>>> import numpy as np
>>> from numpy import linalg as LA
>>> np.set_printoptions(precision=2, suppress=True, linewidth=100, legacy="1.25")
>>> F = np.load("test2.npy")
>>> F
array([[  4.97, -16.8 ,   9.64],
       [-12.16,  -6.76, -14.37],
       [ -2.76, -19.3 ,  -4.44],
       [-13.81, -14.47,  -0.1 ],
       [ 11.18, -16.2 ,  -3.57],
       [ -2.05,   1.44, -19.84],
       [ -7.52, -15.33,  10.41],
       [  3.68, -19.36,   3.39],
       [ -6.8 ,   3.78, -18.42],
       [ -3.52,  17.73,   8.57],
       [-12.71,  -6.31, -14.09],
       [ 11.04, -16.63,   1.2 ],
       [ -6.26,  15.04,  11.6 ],
       [ -3.96, -10.15, -16.77],
       [ 16.85,   5.76,  -9.11],
       [ 14.15,   7.53,  11.97],
       [ 17.99,  -7.16,   5.01]])
>>> gram = np.cov(F, rowvar=False)
>>> np.median(F, axis=0)
array([-2.76, -7.16, -0.1 ])
>>> F.std(axis=0)
array([10.21, 11.74, 10.94])
>>> gram.shape
(3, 3)
>>> gram
array([[110.68,  -0.71,  36.09],
       [ -0.71, 146.49,   6.35],
       [ 36.09,   6.35, 127.26]])
>>> print(round(np.corrcoef(F[:, 2], F[:, 1])[0, 1], 2))
0.05
>>> print(np.polyfit(F[:, 2], F[:, 1], 1))
[ 0.05 -5.6 ]
>>> np.corrcoef(F.T)
array([[ 1.  , -0.01,  0.3 ],
       [-0.01,  1.  ,  0.05],
       [ 0.3 ,  0.05,  1.  ]])
>>> print(np.argwhere(np.triu(np.abs(np.corrcoef(F.T)) > 0.8, 1)))
[]
>>> Y = np.c_[F[:, :1] @ np.array([[7]]), np.array([-2, 1, -5, 1, 0, -3, -3, -1, 5, -3, -3, -2, -4, 5, 3, -3, 2])]
>>> Y
array([[ 34.79,  -2.  ],
       [-85.12,   1.  ],
       [-19.32,  -5.  ],
       [-96.67,   1.  ],
       [ 78.26,   0.  ],
       [-14.35,  -3.  ],
       [-52.64,  -3.  ],
       [ 25.76,  -1.  ],
       [-47.6 ,   5.  ],
       [-24.64,  -3.  ],
       [-88.97,  -3.  ],
       [ 77.28,  -2.  ],
       [-43.82,  -4.  ],
       [-27.72,   5.  ],
       [117.95,   3.  ],
       [ 99.05,  -3.  ],
       [125.93,   2.  ]])
>>> LA.matrix_rank(Y)
2
>>> print(LA.norm(LA.qr(F)[0].T @ Y, axis=0) ** 2 / ((Y ** 2).sum(axis=0) + 1e-12))
[1.   0.25]
>>> LA.matrix_rank(np.c_[F, Y])
4
>>> print(np.round(LA.norm(Y - F @ LA.lstsq(F, Y)[0], axis=0), 2) + 0)
[ 0.   10.94]
>>> print(round(float(LA.norm(Y, 2) / LA.norm(Y)), 2))
1.0
>>> print(LA.matrix_rank(Y, rtol=0.1))
1
>>> [round(float(x), 2) for x in LA.svd(Y, compute_uv=False)[:3]]
[294.91, 12.6]
>>> np.argsort(-LA.norm(Y, axis=0).round(6), kind="stable")[:3]
array([0, 1])
>>> np.round(np.abs(LA.svd(Y)[2][-1]), 2) + 0
array([0., 1.])
>>> mat = np.array([[4, 4, 0], [-8, -7, -3], [-36, -31, -15]])
>>> np.unique(mat.round(6), axis=0).shape
(3, 3)
>>> LA.lstsq(mat[:-1].T, mat[-1])[2]
2
>>> round(np.trace(LA.pinv(mat) @ mat), 2)
2.0
>>> print(np.allclose(mat[:-1].T @ LA.lstsq(mat[:-1].T, mat[-1])[0], mat[-1]))
True
>>> np.unravel_index(np.abs(mat).argmax(), mat.shape)
(2, 0)
>>> mat.mean(axis=0)
array([-13.33, -11.33,  -6.  ])
>>> mat.sum(axis=1)
array([  8, -18, -82])
>>> mat[:, 3]
Traceback (most recent call last):
  File "<python-input-33>", line 1, in <module>
    mat[:, 3]
    ~~~^^^^^^
IndexError: index 3 is out of bounds for axis 1 with size 3
>>> np.count_nonzero(mat)
8
>>> round(LA.norm(mat), 2)
51.34
>>> mat.sum(axis=0)
array([-40, -34, -18])
>>> np.abs(mat).max()
36
>>> LA.cond(mat) > 100
True
>>> [round(float(x), 2) for x in LA.svd(mat, compute_uv=False)[:3]]
[51.31, 1.77, 0.0]
>>> np.argsort(-LA.norm(mat, axis=0).round(6), kind="stable")[:3]
array([0, 1, 2])
>>> np.round(LA.norm(mat, 2) / LA.norm(mat), 2)
1.0
>>> U, sigma, Vh = LA.svd(mat)
>>> np.argmax(sigma[:-1] / (sigma[1:] + 1e-6)) + 1
2
>>> Y = U[:, :2] @ np.diag(sigma[:2]) @ Vh[:2]
>>> LA.matrix_rank(Y)
2
>>> print(Y.round(2) + 0)
[[  4.   4.   0.]
 [ -8.  -7.  -3.]
 [-36. -31. -15.]]
>>> M = np.array([[0, 1, 1], [1, 0, 1], [1, 1, 0]])
>>> Y = np.array([[3, 5], [3, 4]])
>>> C = np.kron(Y, M)
>>> C.shape
(6, 6)
>>> sigma = 10 * 0.9 ** np.arange(3)
>>> Q, _ = LA.qr(np.array([[-1.0, -0.3, 0.6], [-0.9, -0.6, 0.8], [1.3, 0.7, 1.0]]))
>>> rng = np.random.default_rng(920)
>>> X = rng.normal(size=(25, 3)) * sigma @ Q
>>> X
array([[  0.66,  -7.05,  17.08],
       [  5.2 ,  -5.29,   2.12],
       [  1.95, -12.15, -11.02],
       [ -3.11,  -0.44,  -8.18],
       [-12.03,  -4.09,   1.13],
       [ -4.61,  -1.52,   8.03],
       [  4.51,  18.42,  -7.72],
       [-22.65,   3.27,   6.5 ],
       [-12.78,  -2.59,  17.34],
       [ -7.32,  14.84,  10.59],
       [ -3.64,  -2.91,  -4.21],
       [ -3.33,  -9.43,   4.51],
       [ -2.27,  -4.41,   2.51],
       [ -1.54,  11.18,   2.39],
       [ -7.19,   0.34,  12.06],
       [  4.13,   4.71,   2.9 ],
       [  2.07, -10.12,  12.75],
       [  7.66,  -3.87,   0.34],
       [  2.81,   7.79,  -0.4 ],
       [-16.23,   5.04,  11.89],
       [ -2.17,   1.54,  -9.98],
       [-11.03,  -5.22,   0.66],
       [  3.5 ,  -2.38,   5.48],
       [  0.98,  11.86,   6.33],
       [  1.13,  -7.65,  19.1 ]])
>>> vec = np.array([3, 0, 0])
>>> rhs = X @ vec
>>> print(np.round(LA.solve(X.T @ X, X.T @ rhs), 2) + 0)
[3. 0. 0.]
>>> print(np.round(LA.lstsq(X, rhs)[0], 2) + 0)
[3. 0. 0.]
>>> np.round(LA.pinv(X) @ X, 2) + 0
array([[1., 0., 0.],
       [0., 1., 0.],
       [0., 0., 1.]])
>>> rhs = rhs + 0.05 * rng.normal(size=25)
>>> rhs
array([  1.99,  15.62,   5.93,  -9.38, -36.05, -13.85,  13.59, -67.95, -38.44, -21.93, -10.9 ,
        -9.98,  -6.79,  -4.56, -21.52,  12.32,   6.25,  22.94,   8.39, -48.6 ,  -6.46, -33.12,
        10.5 ,   2.95,   3.42])
>>> b, *_ = LA.lstsq(X, rhs)
>>> b.round()
array([ 3.,  0., -0.])
>>> vec = np.array([-2, 3, 2])
>>> rhs = X @ vec
>>> b, lr = np.zeros(3), 1 / LA.norm(X, 2) ** 2
>>> for i in range(8):
...     b -= lr * X.T @ (X @ b - rhs)
...     if i % 2 == 0: print(i, round(LA.norm(X @ b - rhs), 2))
... 
0 52.5
2 8.77
4 1.82
6 0.53
>>> b
array([-2.01,  3.  ,  2.  ])
>>> P = X @ LA.solve(X.T @ X, X.T)
>>> np.round(LA.eigvalsh(P), 2) + 0
array([0., 0., 0., 0., 0., 0., 0., 0., 0., 0., 0., 0., 0., 0., 0., 0., 0., 0., 0., 0., 0., 0., 1.,
       1., 1.])
>>> P @ X[:, 0]
array([  0.66,   5.2 ,   1.95,  -3.11, -12.03,  -4.61,   4.51, -22.65, -12.78,  -7.32,  -3.64,
        -3.33,  -2.27,  -1.54,  -7.19,   4.13,   2.07,   7.66,   2.81, -16.23,  -2.17, -11.03,
         3.5 ,   0.98,   1.13])
>>> np.trace(P)
3.0
>>> z = X[:, 0] > np.median(X[:, 0])
>>> r0 = X[z].mean(axis=0) - X[~z].mean(axis=0)
>>> (((X - X.mean(axis=0)) @ r0 > 0) == z).mean()
0.92
>>> ((X - X.mean(axis=0)) @ r0 > 0).astype(int)
array([1, 1, 1, 0, 0, 0, 1, 0, 0, 0, 0, 0, 1, 1, 0, 1, 1, 1, 1, 0, 1, 0, 1, 1, 1])
>>> feats = np.load("run8.npy")
>>> feats
array([[-7.9, -7. ,  4. ],
       [-1. ,  4.1,  2. ],
       [-8. , -7. ,  4.1]])
>>> Xs = X - X.mean(axis=0)
>>> evecs = LA.svd(Xs)[2][:1]
>>> Y = Xs - Xs @ evecs.T @ evecs
>>> LA.norm(Y, axis=1).round(6).argmax()
7
>>> print(round(LA.norm(Y) / LA.norm(Xs), 2))
0.75
